In [1]: import numpy as np

In [2]: np.set_printoptions(suppress=True, linewidth=200)

In [3]: J = np.load("out13.npy")

In [4]: print(J)
[[-3. -2. -1. -1.  3.  1.  0.]
 [ 0.  3.  0. -1. -3.  2.  0.]
 [ 1. -2.  3. -1.  0.  3.  0.]
 [-3.  2.  2.  0.  0. -2.  0.]
 [-3.  2. -3.  0.  0.  3.  0.]
 [ 0.  1.  3. -2.  1. -1.  0.]
 [ 0.  0.  0.  0.  0.  0. -1.]]

In [5]: q, vecs = np.linalg.qr(J[:, :2])[0], np.linalg.qr(J[:, 2:])[0]

In [6]: sigma = np.linalg.svd(q.T @ vecs, compute_uv=False)

In [7]: print(np.round(np.degrees(np.arccos(sigma.clip(0, 1))), 1))
[17.3 59.4]

In [8]: print(round(np.linalg.norm(q @ q.T - vecs @ vecs.T, 2), 1))
1.0

In [9]: print((sigma > 0.9).sum())
1

In [10]: rng = np.random.default_rng(17526)

In [11]: lab = rng.permutation(7)

In [12]: print(lab)
[2 0 3 1 4 5 6]

In [13]: other = J[lab][:, lab]

In [14]: print(np.diag(other))
[ 3. -3.  0.  3.  0. -1. -1.]

In [15]: print(np.allclose(other, J))
False

In [16]: basis = np.array([[-1, 2, 3, -2], [-2, -3, 2, -1], [3, 3, 3, 2], [-3, 1, 1, 3]])

In [17]: m1 = (rng.random((30, 4)) < 0.25) @ basis

In [18]: print(m1)
[[-3  1  1  3]
 [-3  1  1  3]
 [-3  1  1  3]
 [-1  2  3 -2]
 [-1  6  7  3]
 [-3  1  1  3]
 [ 0  0  0  0]
 [-2 -3  2 -1]
 [ 1  0  5  1]
 [-1  2  3 -2]
 [-4  3  4  1]
 [-2 -3  2 -1]
 [ 0  0  0  0]
 [ 0  0  0  0]
 [ 0  0  0  0]
 [-4  3  4  1]
 [-1  2  3 -2]
 [ 0  2  8 -1]
 [ 0  0  0  0]
 [ 0  4  4  5]
 [-2 -3  2 -1]
 [ 0  0  0  0]
 [-1  2  3 -2]
 [-2 -3  2 -1]
 [ 1  0  5  1]
 [ 0  0  0  0]
 [-1  2  3 -2]
 [ 0  0  0  0]
 [ 0  0  0  0]
 [ 2  5  6  0]]

In [19]: # row 1 repeats row 0

In [20]: Xc = (m1 - m1.mean(axis=0)) / m1.std(axis=0)

In [21]: print(np.round(Xc.std(axis=0), 1))
[1. 1. 1. 1.]

In [22]: c = np.linalg.lstsq(np.delete(Xc, 0, axis=1), Xc[:, 0])[0]

In [23]: print(c.round(1) + 0)
[ 0.2  0.  -0.3]

In [24]: mat = np.load("layer2.npy")

In [25]: print(mat)
[[ 2.6 -0.2  0.   2.4  2.4  0. ]
 [ 0.4  0.1  0.   0.3 -0.1  0. ]
 [-1.3 -0.1  0.1 -1.1 -1.   0. ]
 [ 2.6 -0.2  0.   2.6  2.6  0.1]
 [ 0.8  0.  -0.1  0.8  0.8 -0.1]
 [ 1.4  0.1 -0.1  1.4  1.4  0. ]
 [ 0.3 -0.1 -0.1  0.5  0.5  0. ]
 [-0.7 -0.1  0.  -0.7 -0.9 -0.1]
 [-0.4 -0.2  0.  -0.4 -0.4  0. ]
 [-1.8  0.1  0.2 -1.7 -1.6 -0.1]
 [ 3.3  0.1  0.   3.1  3.1  0.2]
 [ 2.5  0.   0.   2.5  2.5 -0.1]
 [ 0.   0.1  0.1  0.2  0.2  0.1]
 [-5.6  0.   0.  -5.8 -5.7  0.2]
 [-4.  -0.2  0.1 -4.  -4.   0. ]
 [-2.4  0.1  0.  -2.4 -2.6  0.1]
 [ 0.4  0.   0.   0.6  0.7  0.1]
 [-1.8  0.  -0.1 -1.8 -1.9  0.1]
 [ 1.7 -0.1  0.   1.8  1.6  0. ]
 [ 2.9  0.   0.   2.7  2.8  0. ]
 [-0.2  0.1  0.1  0.   0.2 -0.1]
 [-3.2 -0.1 -0.1 -3.1 -3.   0.1]
 [ 2.3 -0.1 -0.1  2.3  2.4 -0.1]
 [ 0.7 -0.1  0.1  0.7  0.7  0.1]
 [-0.3 -0.2  0.  -0.5 -0.3  0. ]
 [ 0.  -0.1  0.  -0.1 -0.2  0.1]
 [-2.4  0.   0.1 -2.6 -2.5  0. ]
 [ 3.1  0.1 -0.1  3.1  3.  -0.3]
 [ 1.5  0.  -0.2  1.6  1.5  0. ]
 [ 1.3  0.1  0.   1.5  1.4  0.1]
 [-1.1  0.2  0.  -1.1 -1.1 -0.1]
 [-0.6 -0.1  0.  -0.5 -0.7 -0.2]
 [ 2.6  0.   0.   2.7  2.7  0. ]
 [-0.8  0.2  0.1 -0.9 -0.8  0.1]]

In [26]: Xc = mat - mat.mean(axis=0)

In [27]: vecs = np.linalg.svd(Xc)[2][:1]

In [28]: other = Xc - Xc @ vecs.T @ vecs

In [29]: print(np.linalg.norm(other, axis=1).round(6).argmax())
1

In [30]: print(np.round((Xc @ vecs.T).std(axis=0), 1))
[3.6]

In [31]: print(np.round(np.diag(vecs.T @ vecs), 1) + 0)
[0.3 0.  0.  0.3 0.3 0. ]

In [32]: print(round(float(np.linalg.norm(other) / np.linalg.norm(Xc)), 1))
0.1

In [33]: print(round(np.linalg.norm(m1, "nuc"), 1))
47.4

In [34]: print(round(np.linalg.norm(m1) ** 2 / np.linalg.norm(m1, 2) ** 2, 1))
1.6

In [35]: other = np.linalg.inv(J)

In [36]: print(other.round(1) + 0)
[[-0.2 -0.2  0.  -0.2  0.1  0.2  0. ]
 [-0.4 -0.2  0.   0.   0.4  0.3  0. ]
 [-0.2 -0.1  0.2  0.2  0.1  0.1  0. ]
 [-0.5 -0.5  0.2  0.2  0.4 -0.1  0. ]
 [-0.3 -0.5  0.  -0.1  0.4  0.4  0. ]
 [-0.2 -0.1  0.2  0.   0.3  0.1  0. ]
 [ 0.   0.   0.   0.   0.   0.  -1. ]]

In [37]: print(np.round(np.linalg.inv(other), 1) + 0)
[[-3. -2. -1. -1.  3.  1.  0.]
 [ 0.  3.  0. -1. -3.  2.  0.]
 [ 1. -2.  3. -1.  0.  3.  0.]
 [-3.  2.  2.  0.  0. -2.  0.]
 [-3.  2. -3.  0.  0.  3.  0.]
 [ 0.  1.  3. -2.  1. -1.  0.]
 [ 0.  0.  0.  0.  0.  0. -1.]]

In [38]: print(np.allclose(other, J.T))
False

In [39]: print(np.round(np.linalg.slogdet(J)[0], 1))
-1.0

In [40]: print((np.abs(other) > 1e-9).astype(int))
[[1 1 1 1 1 1 0]
 [1 1 1 1 1 1 0]
 [1 1 1 1 1 1 0]
 [1 1 1 1 1 1 0]
 [1 1 1 1 1 1 0]
 [1 1 1 1 1 1 0]
 [0 0 0 0 0 0 1]]

In [41]: print(np.round(np.linalg.cond(J), 1))
9.3

In [42]: print(np.round(np.linalg.det(J) * other, 1))
[[ 340.  240.   20.  326. -176. -300.    0.]
 [ 510.  360.   30.   54. -554. -450.   -0.]
 [ 230.  205. -285. -223. -102.  -75.    0.]
 [ 700.  750. -300. -250. -550.  150.    0.]
 [ 430.  730.  -60.  182. -632. -550.    0.]
 [ 230.  205. -285.   67. -392.  -75.   -0.]
 [   0.    0.    0.    0.    0.    0. 1450.]]

In [43]: basis = m1[[9, 10]].astype(float)

In [44]: for _ in range(5):
    ...:     lab = np.linalg.norm(m1[:, None] - basis, axis=-1).argmin(axis=1)
    ...:     basis = np.array([m1[lab == j].mean(axis=0) for j in range(2)])
    ...: 

In [45]: print(lab)
[1 1 1 0 1 1 0 0 0 0 1 0 0 0 0 1 0 0 0 1 0 0 0 0 0 0 0 0 0 0]

In [46]: print(np.round(basis[1] - basis[0], 1))
[-2.2  2.3  0.7  3.3]

In [47]: print(np.bincount(lab))
[22  8]

In [48]: X = np.load("x.npy")

In [49]: print(X)
[[  0   0   0   0   0]
 [  3   3   9  -7  -9]
 [  0   9  -9  -9   0]
 [  0  -3  -2   9 -10]
 [ -3  -8  -7   8  -3]
 [ -1  -6   7   1 -11]
 [ -4  -9  -2   8  -2]
 [ -1  14 -15  -9  -9]
 [  0   0   0   0   0]
 [  0   0   0   0   0]
 [ -1   5  -6   0  -9]
 [  0   0   0   0   0]
 [  0   0   0   0   0]
 [  2   8   3  -7 -18]
 [ -4   0 -11  -1  -2]
 [ -1   5  -6   0  -9]
 [  3   3   9  -7  -9]
 [  0   0   0   0   0]]

In [50]: other = X + rng.integers(-2, 3, (18, 3)) @ rng.integers(-2, 3, (3, 5))

In [51]: print(other)
[[  1   5   2   0   1]
 [  5   1   8  -9 -12]
 [  6   3 -11 -17  -8]
 [  1  -2  -2   9 -11]
 [ -7  -8  -8  14   0]
 [  0  -5   7   1 -12]
 [ -8  -7  -1  12   3]
 [ -1  16 -14  -9  -8]
 [ -4   2   0   6   4]
 [ -4   4   1   6   5]
 [  2   0  -8  -4 -14]
 [ -1  -3  -1   0   0]
 [  2  -2   0  -4  -2]
 [  6   8   3 -11 -22]
 [  0   2 -10  -5  -5]
 [  2   8  -5  -2 -11]
 [  6   6  11 -11 -10]
 [  4  -6  -2  -6  -6]]

In [52]: print(np.abs(other - X).sum(axis=1))
[ 9 10 30  3 14  3 16  4 16 20 19  5 10 12 14 11 13 24]

In [53]: print(other - X)
[[ 1  5  2  0  1]
 [ 2 -2 -1 -2 -3]
 [ 6 -6 -2 -8 -8]
 [ 1  1  0  0 -1]
 [-4  0 -1  6  3]
 [ 1  1  0  0 -1]
 [-4  2  1  4  5]
 [ 0  2  1  0  1]
 [-4  2  0  6  4]
 [-4  4  1  6  5]
 [ 3 -5 -2 -4 -5]
 [-1 -3 -1  0  0]
 [ 2 -2  0 -4 -2]
 [ 4  0  0 -4 -4]
 [ 4  2  1 -4 -3]
 [ 3  3  1 -2 -2]
 [ 3  3  2 -4 -1]
 [ 4 -6 -2 -6 -6]]

In [54]: Xc = (other - other.mean(axis=0)) / other.std(axis=0)

In [55]: print(np.round(Xc.std(axis=0), 1))
[1. 1. 1. 1. 1.]

In [56]: c = np.linalg.lstsq(np.delete(Xc, 2, axis=1), Xc[:, 2])[0]

In [57]: print(round(1 - np.var(Xc[:, 2] - np.delete(Xc, 2, axis=1) @ c), 1))
0.3

In [58]: print(c.round(1) + 0)
[1.2 0.  0.9 0.2]

In [59]: print(np.abs(c).argmax())
0

In [60]: Xc = X - X.mean(axis=0)

In [61]: vecs = np.linalg.svd(Xc)[2][:3]

In [62]: other = Xc - Xc @ vecs.T @ vecs

In [63]: print(np.round(np.diag(vecs.T @ vecs), 1))
[0.1 0.5 0.9 0.6 1. ]

In [64]: print(np.round(other.std(axis=0), 1))
[0.8 1.  0.3 1.  0.2]

In [65]: print(np.round(np.cov(Xc @ vecs.T, rowvar=False), 1) + 0)
[[65.2  0.   0. ]
 [ 0.  49.7  0. ]
 [ 0.   0.  22.3]]

In [66]: print(round(np.linalg.norm(other) / np.linalg.norm(Xc), 1))
0.1

In [67]: th = rng.uniform(0, 2 * np.pi, 27)

In [68]: q, _ = np.linalg.qr(np.array([[0.3, 0.7], [1.5, -0.1], [-0.9, 0.9], [-0.3, 1.4]]))

In [69]: arr = 3 * np.c_[np.cos(th), np.sin(th)] @ q.T

In [70]: print(arr.round(1))
[[ 1.5  1.   0.9  2.2]
 [ 1.5  1.7  0.3  1.9]
 [ 1.4  0.7  1.1  2.3]
 [-1.2  0.1 -1.5 -2.3]
 [-1.5 -1.4 -0.6 -2.1]
 [-1.2 -2.6  0.8 -0.7]
 [ 0.7  2.6 -1.3 -0.2]
 [ 1.2 -0.1  1.5  2.3]
 [ 0.3  2.4 -1.6 -0.8]
 [ 1.2  2.6 -0.8  0.7]
 [-0.6  1.3 -1.8 -1.9]
 [-1.   0.5 -1.6 -2.3]
 [ 0.2 -1.9  1.8  1.4]
 [-0.5 -2.5  1.5  0.4]
 [ 0.3  2.4 -1.6 -0.8]
 [-0.5  1.4 -1.8 -1.8]
 [ 1.4  2.2 -0.2  1.4]
 [ 1.   2.6 -1.   0.4]
 [ 1.   2.6 -1.1  0.3]
 [-0.3 -2.4  1.6  0.8]
 [ 1.5  1.1  0.8  2.2]
 [ 1.5  1.9  0.1  1.7]
 [ 0.4  2.4 -1.6 -0.7]
 [-1.4 -2.3  0.3 -1.3]
 [ 1.1  2.6 -0.9  0.6]
 [ 0.6 -1.2  1.8  2. ]
 [ 0.4  2.4 -1.6 -0.6]]

In [71]: # null space of dimension 2

In [72]: Xc = arr - arr.mean(axis=0)

In [73]: vecs = np.linalg.svd(Xc)[2][:2]

In [74]: other = Xc - Xc @ vecs.T @ vecs

In [75]: print(np.round(np.diag(vecs.T @ vecs), 1))
[0.3 0.8 0.4 0.6]

In [76]: print(np.linalg.norm(other, axis=1).round(6).argmax())
0

In [77]: print(np.round(other.std(axis=0), 1) + 0)
[0. 0. 0. 0.]
